% ipython --no-banner

In [1]: import numpy as np

In [2]: np.set_printoptions(precision=3, suppress=True, linewidth=200, sign=" ")

In [3]: mat = np.load("sample18.npy")

In [4]: print(mat)
[[  2   4   3   3   0   1   5   3   4   0   0]
 [  2   7   5   7   1   1   9   6   5   1   0]
 [  3  12   8   7   3   3  12   6   9   3   1]
 [  6  16   9  10   8   8  17  11  11   6   1]
 [ 11  20  14  12  12  10  17  13  16  10   1]
 [ 11  24  16  14  15  13  22  15  17  13   1]
 [ 11  26  21  16  20  14  26  17  20  17   6]
 [ 11  28  22  17  24  17  28  19  24  19   6]
 [ 11  33  27  17  25  21  31  20  25  21   8]
 [ 14  38  30  20  25  24  31  22  25  26   9]
 [ 16  39  33  21  29  29  35  27  27  29  10]
 [ 21  42  34  25  30  30  35  31  32  34  10]
 [ 26  46  35  27  35  30  40  31  35  35  11]
 [ 27  50  39  28  36  30  45  32  39  40  12]
 [ 31  51  39  31  36  30  45  32  39  40  13]
 [ 35  52  44  32  38  33  47  35  40  43  16]
 [ 35  56  49  36  40  37  50  40  43  47  16]
 [ 38  61  51  40  44  39  53  40  45  47  17]
 [ 40  65  53  45  47  43  56  44  47  47  17]
 [ 44  69  54  50  50  43  57  48  48  49  21]
 [ 45  74  55  54  55  44  61  53  51  49  26]
 [ 46  75  57  57  58  48  61  55  51  52  28]]

In [5]: Xc = (mat - mat.mean(axis=0)) / mat.std(axis=0)

In [6]: print(Xc.std(axis=0))
[ 1.  1.  1.  1.  1.  1.  1.  1.  1.  1.  1.]

In [7]: b = np.linalg.lstsq(np.delete(Xc, 10, axis=1), Xc[:, 10])[0]

In [8]: b
Out[8]: array([-0.061,  0.534,  1.047,  0.133,  1.282, -1.463, -0.461,  0.879, -1.554,  0.641])

In [9]: np.round(1 - np.var(Xc[:, 10] - np.delete(Xc, 10, axis=1) @ b), 3)
Out[9]: np.float64(0.983)

In [10]: A = np.loadtxt("x.csv", delimiter=",")

In [11]: A
Out[11]: 
array([[ 8.,  0.,  0.,  0.,  0.,  0.,  0.,  0.,  0.,  0.],
       [ 6., -6.,  0.,  0.,  0.,  0.,  0.,  0.,  0.,  0.],
       [-8., -2., -5.,  0.,  0.,  0.,  0.,  0.,  0.,  0.],
       [-5., -5.,  7., -2.,  0.,  0.,  0.,  0.,  0.,  0.],
       [-1.,  9., -2., -3., -3.,  0.,  0.,  0.,  0.,  0.],
       [-1., -2.,  6.,  9., -6.,  9.,  0.,  0.,  0.,  0.],
       [-6., -9., -5.,  5., -4.,  6., -7.,  0.,  0.,  0.],
       [-7.,  0., -7., -6., -6.,  7.,  2.,  4.,  0.,  0.],
       [ 4., -8.,  0., -6.,  7., -1.,  9., -8.,  1.,  0.],
       [ 6.,  7., -2., -2.,  0.,  3., -7., -3., -1.,  3.]])

In [12]: A.ravel(order="F")
Out[12]: 
array([ 8.,  6., -8., -5., -1., -1., -6., -7.,  4.,  6.,  0., -6., -2., -5.,  9., -2., -9.,  0., -8.,  7.,  0.,  0., -5.,  7., -2.,  6., -5., -7.,  0., -2.,  0.,  0.,  0., -2., -3.,  9.,  5., -6.,
       -6., -2.,  0.,  0.,  0.,  0., -3., -6., -4., -6.,  7.,  0.,  0.,  0.,  0.,  0.,  0.,  9.,  6.,  7., -1.,  3.,  0.,  0.,  0.,  0.,  0.,  0., -7.,  2.,  9., -7.,  0.,  0.,  0.,  0.,  0.,  0.,
        0.,  4., -8., -3.,  0.,  0.,  0.,  0.,  0.,  0.,  0.,  0.,  1., -1.,  0.,  0.,  0.,  0.,  0.,  0.,  0.,  0.,  0.,  3.])

In [13]: t3 = A.reshape(10, 2, -1)

In [14]: print(np.einsum("ihd,ihd->ih", t3, t3))
[[  64.    0.]
 [  72.    0.]
 [  93.    0.]
 [ 103.    0.]
 [ 104.    0.]
 [ 158.   81.]
 [ 183.   85.]
 [ 170.   69.]
 [ 165.  147.]
 [  93.   77.]]

In [15]: t3.sum(axis=1)
Out[15]: 
array([[  8.,   0.,   0.,   0.,   0.],
       [  6.,  -6.,   0.,   0.,   0.],
       [ -8.,  -2.,  -5.,   0.,   0.],
       [ -5.,  -5.,   7.,  -2.,   0.],
       [ -1.,   9.,  -2.,  -3.,  -3.],
       [  8.,  -2.,   6.,   9.,  -6.],
       [  0., -16.,  -5.,   5.,  -4.],
       [  0.,   2.,  -3.,  -6.,  -6.],
       [  3.,   1.,  -8.,  -5.,   7.],
       [  9.,   0.,  -5.,  -3.,   3.]])

In [16]: t3[:, 0]
Out[16]: 
array([[ 8.,  0.,  0.,  0.,  0.],
       [ 6., -6.,  0.,  0.,  0.],
       [-8., -2., -5.,  0.,  0.],
       [-5., -5.,  7., -2.,  0.],
       [-1.,  9., -2., -3., -3.],
       [-1., -2.,  6.,  9., -6.],
       [-6., -9., -5.,  5., -4.],
       [-7.,  0., -7., -6., -6.],
       [ 4., -8.,  0., -6.,  7.],
       [ 6.,  7., -2., -2.,  0.]])

In [17]: print((A + A.T) / 2)
[[ 8.   3.  -4.  -2.5 -0.5 -0.5 -3.  -3.5  2.   3. ]
 [ 3.  -6.  -1.  -2.5  4.5 -1.  -4.5  0.  -4.   3.5]
 [-4.  -1.  -5.   3.5 -1.   3.  -2.5 -3.5  0.  -1. ]
 [-2.5 -2.5  3.5 -2.  -1.5  4.5  2.5 -3.  -3.  -1. ]
 [-0.5  4.5 -1.  -1.5 -3.  -3.  -2.  -3.   3.5  0. ]
 [-0.5 -1.   3.   4.5 -3.   9.   3.   3.5 -0.5  1.5]
 [-3.  -4.5 -2.5  2.5 -2.   3.  -7.   1.   4.5 -3.5]
 [-3.5  0.  -3.5 -3.  -3.   3.5  1.   4.  -4.  -1.5]
 [ 2.  -4.   0.  -3.   3.5 -0.5  4.5 -4.   1.  -0.5]
 [ 3.   3.5 -1.  -1.   0.   1.5 -3.5 -1.5 -0.5  3. ]]

In [18]: print((A - A.T) / 2)
[[ 0.  -3.   4.   2.5  0.5  0.5  3.   3.5 -2.  -3. ]
 [ 3.   0.   1.   2.5 -4.5  1.   4.5  0.   4.  -3.5]
 [-4.  -1.   0.  -3.5  1.  -3.   2.5  3.5  0.   1. ]
 [-2.5 -2.5  3.5  0.   1.5 -4.5 -2.5  3.   3.   1. ]
 [-0.5  4.5 -1.  -1.5  0.   3.   2.   3.  -3.5  0. ]
 [-0.5 -1.   3.   4.5 -3.   0.  -3.  -3.5  0.5 -1.5]
 [-3.  -4.5 -2.5  2.5 -2.   3.   0.  -1.  -4.5  3.5]
 [-3.5  0.  -3.5 -3.  -3.   3.5  1.   0.   4.   1.5]
 [ 2.  -4.   0.  -3.   3.5 -0.5  4.5 -4.   0.   0.5]
 [ 3.   3.5 -1.  -1.   0.   1.5 -3.5 -1.5 -0.5  0. ]]

In [19]: print(np.trace(A))
2.0

In [20]: np.round(np.abs(np.linalg.eigvals(A)).max(), 3)
Out[20]: np.float64(9.0)

In [21]: A @ A
Out[21]: 
array([[  64.,    0.,    0.,    0.,    0.,    0.,    0.,    0.,    0.,    0.],
       [  12.,   36.,    0.,    0.,    0.,    0.,    0.,    0.,    0.,    0.],
       [ -36.,   22.,   25.,    0.,    0.,    0.,    0.,    0.,    0.,    0.],
       [-116.,   26.,  -49.,    4.,    0.,    0.,    0.,    0.,    0.,    0.],
       [  80.,  -62.,   -5.,   15.,    9.,    0.,    0.,    0.,    0.,    0.],
       [-116., -117.,   99.,   81.,  -36.,   81.,    0.,    0.,    0.,    0.],
       [ -47.,   54.,  139.,   21.,    4.,   12.,   49.,    0.,    0.,    0.],
       [ -11.,  -42.,    9.,   79.,  -56.,  103.,   -6.,   16.,    0.,    0.],
       [  14.,   54.,  -51.,   69.,    4.,  -12.,  -70.,  -40.,    1.,    0.],
       [ 190.,   58.,   64.,   14.,   21.,  -26.,   13.,  -13.,   -4.,    9.]])

In [22]: data = np.loadtxt("dump.csv", delimiter=",")

In [23]: data
Out[23]: 
array([[ 25.393,  20.098,  19.408],
       [ 24.49 ,  19.569,  20.337],
       [ 25.788,  19.891,  19.41 ],
       [ 25.407,  20.617,  19.157],
       [ 26.298,  19.097,  20.062],
       [ 25.051,  19.719,  20.734],
       [ 23.769,  20.647,  19.874],
       [ 25.492,  19.914,  18.594],
       [ 23.371,  20.835,  20.32 ],
       [ 25.427,  19.802,  19.81 ],
       [ 24.822,  19.501,  22.226],
       [ 23.807,  20.28 ,  19.51 ],
       [ 24.826,  17.803,  19.951],
       [ 24.33 ,  18.901,  21.591],
       [ 23.487,  20.765,  19.592],
       [ 23.967,  18.96 ,  20.339],
       [ 24.919,  19.322,  19.667],
       [ 23.481,  20.66 ,  19.997],
       [ 24.634,  19.405,  19.365],
       [ 24.491,  20.316,  21.93 ],
       [ 24.751,  19.653,  19.493],
       [ 24.604,  18.202,  20.264],
       [ 24.984,  19.935,  19.618],
       [ 26.243,  19.11 ,  18.887],
       [ 22.383,  18.883,  18.059],
       [ 24.823,  19.979,  19.539],
       [ 25.353,  20.522,  19.559],
       [ 25.358,  20.223,  18.957],
       [ 24.539,  19.466,  18.792]])

In [24]: np.unravel_index(np.abs(data).argmax(), data.shape)
Out[24]: (np.int64(4), np.int64(0))

In [25]: np.count_nonzero(data)
Out[25]: np.int64(87)

In [26]: np.abs(data).max()
Out[26]: np.float64(26.298)

In [27]: data.sum(axis=0)
Out[27]: array([ 716.288,  572.075,  575.042])

In [28]: print(data.shape)
(29, 3)

In [29]: print(np.linalg.svd(data, compute_uv=False))
[ 200.991    4.94     4.451]

In [30]: t3 = np.stack([data, 5 * data, data[::-1]])

In [31]: np.linalg.matrix_rank(t3)
Out[31]: array([ 3,  3,  3])

In [32]: t3.shape
Out[32]: (3, 29, 3)

In [33]: np.linalg.norm(t3, axis=(1, 2))
Out[33]: array([  201.101,  1005.505,   201.101])

In [34]: Uu, sigma, VT = np.linalg.svd(data)

In [35]: sigma
Out[35]: array([ 200.991,    4.94 ,    4.451])

In [36]: A2 = Uu[:, :1] @ np.diag(sigma[:1]) @ VT[:1]

In [37]: np.linalg.matrix_rank(data, rtol=0.05)
Out[37]: np.int64(1)

In [38]: round(np.linalg.norm(data - A2) / np.linalg.norm(data), 3)
Out[38]: np.float64(0.033)

In [39]: np.linalg.matrix_rank(A2)
Out[39]: np.int64(1)

In [40]: x = np.array([-8, 0, 9])

In [41]: rhs = data @ x

In [42]: np.round(np.linalg.solve(data.T @ data, data.T @ rhs), 3) + 0
Out[42]: array([-8.,  0.,  9.])

In [43]: rng = np.random.default_rng(11230)

In [44]: rhs = rhs + 0.1 * rng.normal(size=29)

In [45]: rhs
Out[45]: 
array([-28.433, -12.87 , -31.585, -30.778, -29.728, -13.792, -11.285, -36.625,  -4.098, -25.391,   1.296, -14.831, -19.07 ,  -0.269, -11.623,  -8.531, -22.387,  -7.88 , -22.837,   1.306, -22.612,
       -14.436, -23.174, -39.949, -16.594, -22.861, -26.832, -32.265, -27.207])

In [46]: b, *_ = np.linalg.lstsq(data, rhs)

In [47]: round(float(np.linalg.norm(rhs - data @ b)), 3)
Out[47]: 0.448

In [48]: print([round(float(np.linalg.norm(np.linalg.solve(data.T @ data + lam * np.eye(3), data.T @ rhs))), 2) for lam in (0, 1, 10, 100)])
[12.03, 11.56, 8.54, 2.41]

In [49]: np.round(data.T @ (rhs - data @ b), 3) + 0
Out[49]: array([ 0.,  0.,  0.])

In [50]: z = data[:, 1] > np.median(data[:, 1])

In [51]: r0 = data[z].mean(axis=0) - data[~z].mean(axis=0)

In [52]: r0
Out[52]: array([-0.109,  1.175, -0.296])

In [53]: print(np.argsort(-np.abs(r0).round(6), kind="stable"))
[ 1  2  0]

In [54]: np.round((((data - data.mean(axis=0)) @ r0 > 0) == z).mean(), 3)
Out[54]: np.float64(0.897)

In [55]: X = np.load("arr.npy")

In [56]: X
Out[56]: 
array([[-10,   5, -10,  -8,   4,  -8],
       [  0, -10,  10,   0,  -8,   8],
       [  5,  10,   5,   4,   8,   4],
       [-10,   5, -10,  10,  -5,  10],
       [  0, -10,  10,   0,  10, -10],
       [  5,  10,   5,  -5, -10,  -5]])

In [57]: round(float(np.linalg.norm(X, 1)), 3), round(float(np.linalg.norm(X, np.inf)), 3)
Out[57]: (50.0, 50.0)

In [58]: np.round(np.linalg.norm(X, "nuc"), 3)
Out[58]: np.float64(101.113)

In [59]: print(np.linalg.norm(X, axis=1).argmax())
3

In [60]: round(np.linalg.norm(X[0] - X[4]), 3)
Out[60]: np.float64(28.792)

In [61]: X[0] @ X[4]
Out[61]: np.int64(-30)

In [62]: np.round(np.linalg.norm(X, 2), 3)
Out[62]: np.float64(27.54)

In [63]: O, R = np.linalg.qr(X)

In [64]: round(float(abs(R[0, 0])), 3), np.round(np.linalg.norm(X[:, 0]), 3)
Out[64]: (15.811, np.float64(15.811))

In [65]: print(R.round(3) + 0)
[[ 15.811   0.     15.811  -1.581   0.     -1.581]
 [  0.     21.213  -9.428   0.     -2.121   0.943]
 [  0.      0.    -10.541   0.      0.      1.054]
 [  0.      0.      0.    -14.23    0.    -14.23 ]
 [  0.      0.      0.      0.    -19.092   8.485]
 [  0.      0.      0.      0.      0.     -9.487]]

In [66]: np.allclose(R.T @ R, X.T @ X)
Out[66]: True

In [67]: print(O.round(3) + 0)
[[-0.632  0.236 -0.211  0.632 -0.236 -0.211]
 [ 0.    -0.471 -0.527  0.     0.471 -0.527]
 [ 0.316  0.471 -0.422 -0.316 -0.471 -0.422]
 [-0.632  0.236 -0.211 -0.632  0.236  0.211]
 [ 0.    -0.471 -0.527  0.    -0.471  0.527]
 [ 0.316  0.471 -0.422  0.316  0.471  0.422]]

In [68]: np.round(O.T @ O, 3) + 0
Out[68]: 
array([[ 1.,  0.,  0.,  0.,  0.,  0.],
       [ 0.,  1.,  0.,  0.,  0.,  0.],
       [ 0.,  0.,  1.,  0.,  0.,  0.],
       [ 0.,  0.,  0.,  1.,  0.,  0.],
       [ 0.,  0.,  0.,  0.,  1.,  0.],
       [ 0.,  0.,  0.,  0.,  0.,  1.]])

In [69]: O.shape, R.shape
Out[69]: ((6, 6), (6, 6))

In [70]: d = np.linalg.norm(data[:, None] - data[None], axis=-1)

In [71]: d[3].round(6).argsort(kind="stable")[:4]
Out[71]: array([  3,  26,  27,   0])

In [72]: np.linalg.matrix_rank(d ** 2)
Out[72]: np.int64(5)

In [73]: d.mean(axis=1).argmax()
Out[73]: np.int64(24)

In [74]: np.flatnonzero(d[3] < d.mean() / 2)
Out[74]: array([  0,   2,   3,   7,  26,  27])

In [75]: feats = np.load("w.npy")

In [76]: feats
Out[76]: 
array([[ 2,  3, -1,  2,  2,  0, -1,  0],
       [ 3,  4,  0,  3,  3,  1,  0,  1],
       [-1,  0, -4, -1, -1, -3, -4, -3],
       [ 3,  4,  0,  3,  3,  1,  0,  1],
       [ 3,  4,  0,  3,  3,  1,  0,  1],
       [-1,  0, -4, -1, -1, -3, -4, -3],
       [ 2,  3, -1,  2,  2,  0, -1,  0],
       [ 1,  2, -2,  1,  1, -1, -2, -1],
       [-1,  0, -4, -1, -1, -3, -4, -3],
       [ 2,  3, -1,  2,  2,  0, -1,  0],
       [ 3,  4,  0,  3,  3,  1,  0,  1]])

In [77]: Uu, sigma, VT = np.linalg.svd(feats)

In [78]: vecs = VT[:(sigma > 1e-8).sum()]

In [79]: x = feats[5] + -2 * feats[6] + rng.integers(2) * np.eye(8)[4]

In [80]: x
Out[80]: array([-5., -6., -2., -5., -5., -3., -2., -3.])

In [81]: np.linalg.matrix_rank(np.vstack([feats, x]))
Out[81]: np.int64(2)

In [82]: round(float(np.linalg.norm(x - vecs.T @ vecs @ x)), 3)
Out[82]: 0.0

In [83]: np.round(vecs.T @ vecs, 3) + 0
Out[83]: 
array([[ 0.2  ,  0.267,  0.   ,  0.2  ,  0.2  ,  0.067,  0.   ,  0.067],
       [ 0.267,  0.393, -0.111,  0.267,  0.267,  0.015, -0.111,  0.015],
       [ 0.   , -0.111,  0.333,  0.   ,  0.   ,  0.222,  0.333,  0.222],
       [ 0.2  ,  0.267,  0.   ,  0.2  ,  0.2  ,  0.067,  0.   ,  0.067],
       [ 0.2  ,  0.267,  0.   ,  0.2  ,  0.2  ,  0.067,  0.   ,  0.067],
       [ 0.067,  0.015,  0.222,  0.067,  0.067,  0.17 ,  0.222,  0.17 ],
       [ 0.   , -0.111,  0.333,  0.   ,  0.   ,  0.222,  0.333,  0.222],
       [ 0.067,  0.015,  0.222,  0.067,  0.067,  0.17 ,  0.222,  0.17 ]])
